$ ipython --no-banner

In [1]: import numpy as np

In [2]: np.set_printoptions(suppress=True, linewidth=120)

In [3]: rnd = lambda a: np.round(a, 3) + 0

In [4]: u = np.array([2, 0, 2, 0])

In [5]: v = np.array([-1, -2, -2])

In [6]: arr = u[:, None] + v[None, :]

In [7]: arr
Out[7]: 
array([[ 1,  0,  0],
       [-1, -2, -2],
       [ 1,  0,  0],
       [-1, -2, -2]])

In [8]: U, s, vt = np.linalg.svd(arr)

In [9]: V = vt[:(s > 1e-8).sum()]

In [10]: rng = np.random.default_rng(530)

In [11]: vec = arr[2] + -1 * arr[3] + rng.integers(2) * np.eye(3)[2]

In [12]: vec
Out[12]: array([2., 2., 2.])

In [13]: np.linalg.matrix_rank(np.vstack([arr, vec]))
Out[13]: np.int64(2)

In [14]: rnd(np.linalg.norm(vec - V.T @ V @ vec))
Out[14]: np.float64(0.0)

In [15]: rnd(np.diag(V.T @ V))
Out[15]: array([1. , 0.5, 0.5])

In [16]: Y = arr + rng.integers(-2, 3, (4, 2)) @ rng.integers(-2, 3, (2, 3))

In [17]: Y
Out[17]: 
array([[-1, -1,  2],
       [-1,  0, -6],
       [ 1, -2,  4],
       [ 1, -2, -2]])

In [18]: rnd(np.linalg.svd(Y - arr, compute_uv=False))
Out[18]: array([6.748, 2.733, 0.   ])

In [19]: np.linalg.matrix_rank(Y - arr, tol=1e-8)
Out[19]: np.int64(2)

In [20]: rk = np.linalg.matrix_rank(arr)

In [21]: rk
Out[21]: np.int64(2)

In [22]: null = np.linalg.svd(arr)[2][rk:].T

In [23]: rnd(null[:, 0] / null[np.abs(null[:, 0]).round(6).argmax(), 0])
Out[23]: array([ 0.,  1., -1.])

In [24]: null.shape
Out[24]: (3, 1)

In [25]: [int(np.linalg.matrix_rank(np.delete(arr, i, axis=0))) for i in range(4)]
Out[25]: [2, 2, 2, 2]

In [26]: np.argsort(-np.linalg.norm(arr, axis=0).round(6), kind="stable")[:3]
Out[26]: array([1, 2, 0])

In [27]: rnd(np.linalg.norm(arr, 2) / np.linalg.norm(arr))
Out[27]: np.float64(0.955)

In [28]: M = np.loadtxt("w.csv", delimiter=",")

In [29]: M
Out[29]: 
array([[3., 2., 0., 1.],
       [2., 3., 0., 0.],
       [0., 0., 0., 0.],
       [2., 3., 0., 0.]])

In [30]: rnd(np.linalg.norm(M, 2) / np.linalg.norm(M))
Out[30]: np.float64(0.975)

In [31]: proj = np.triu(np.array([[-2, 1, -2, 2], [1, -2, 2, 1], [0, 1, -1, -2], [-2, -1, 2, 1]]), 1) + np.eye(4)

In [32]: Y = proj @ M @ np.linalg.inv(proj)

In [33]: Y
Out[33]: 
array([[ 9.,  2., 14.,  9.],
       [ 4.,  2.,  4., -2.],
       [-4., -2., -4.,  2.],
       [ 2.,  1.,  2., -1.]])

In [34]: rnd(np.linalg.det(Y))
Out[34]: np.float64(0.0)

In [35]: np.linalg.matrix_rank(Y)
Out[35]: np.int64(2)

In [36]: feats = np.load("x.npy")

In [37]: feats
Out[37]: 
array([[ 1.4  , -0.5  ,  1.5  ],
       [ 2.7  , -0.2  ,  0.583],
       [ 0.2  , -0.1  ,  0.323],
       [ 0.3  , -0.1  ,  0.318],
       [ 0.3  ,  0.1  , -0.28 ],
       [-0.4  , -0.3  ,  0.906],
       [-0.2  , -0.8  ,  2.421],
       [ 1.3  ,  1.   , -3.015],
       [ 0.9  , -0.9  ,  2.689],
       [ 0.2  ,  0.3  , -0.93 ],
       [-0.3  ,  0.2  , -0.597],
       [ 1.6  , -1.9  ,  5.703],
       [ 1.8  ,  1.2  , -3.602],
       [ 0.2  ,  1.7  , -5.132],
       [ 1.   ,  0.4  , -1.188],
       [ 0.5  ,  0.3  , -0.884],
       [ 1.7  , -0.3  ,  0.889],
       [-0.7  ,  0.1  , -0.309]])

In [38]: Y = feats / np.sqrt((feats ** 2).mean(axis=1, keepdims=True))

In [39]: rnd(Y[5])
Out[39]: array([-0.67 , -0.502,  1.516])

In [40]: rnd(np.linalg.norm(Y, axis=1))
Out[40]: 
array([1.732, 1.732, 1.732, 1.732, 1.732, 1.732, 1.732, 1.732, 1.732, 1.732, 1.732, 1.732, 1.732, 1.732, 1.732, 1.732,
       1.732, 1.732])

In [41]: np.linalg.matrix_rank(feats - feats.mean(axis=1, keepdims=True))
Out[41]: np.int64(2)

In [42]: U, s, vt = np.linalg.svd(M)

In [43]: np.argmax(s[:-1] / (s[1:] + 1e-6)) + 1
Out[43]: np.int64(2)

In [44]: Y = U[:, :2] @ np.diag(s[:2]) @ vt[:2]

In [45]: rnd(Y)
Out[45]: 
array([[3., 2., 0., 1.],
       [2., 3., 0., 0.],
       [0., 0., 0., 0.],
       [2., 3., 0., 0.]])

In [46]: rnd(np.linalg.norm(M - Y) / np.linalg.norm(M))
Out[46]: np.float64(0.0)
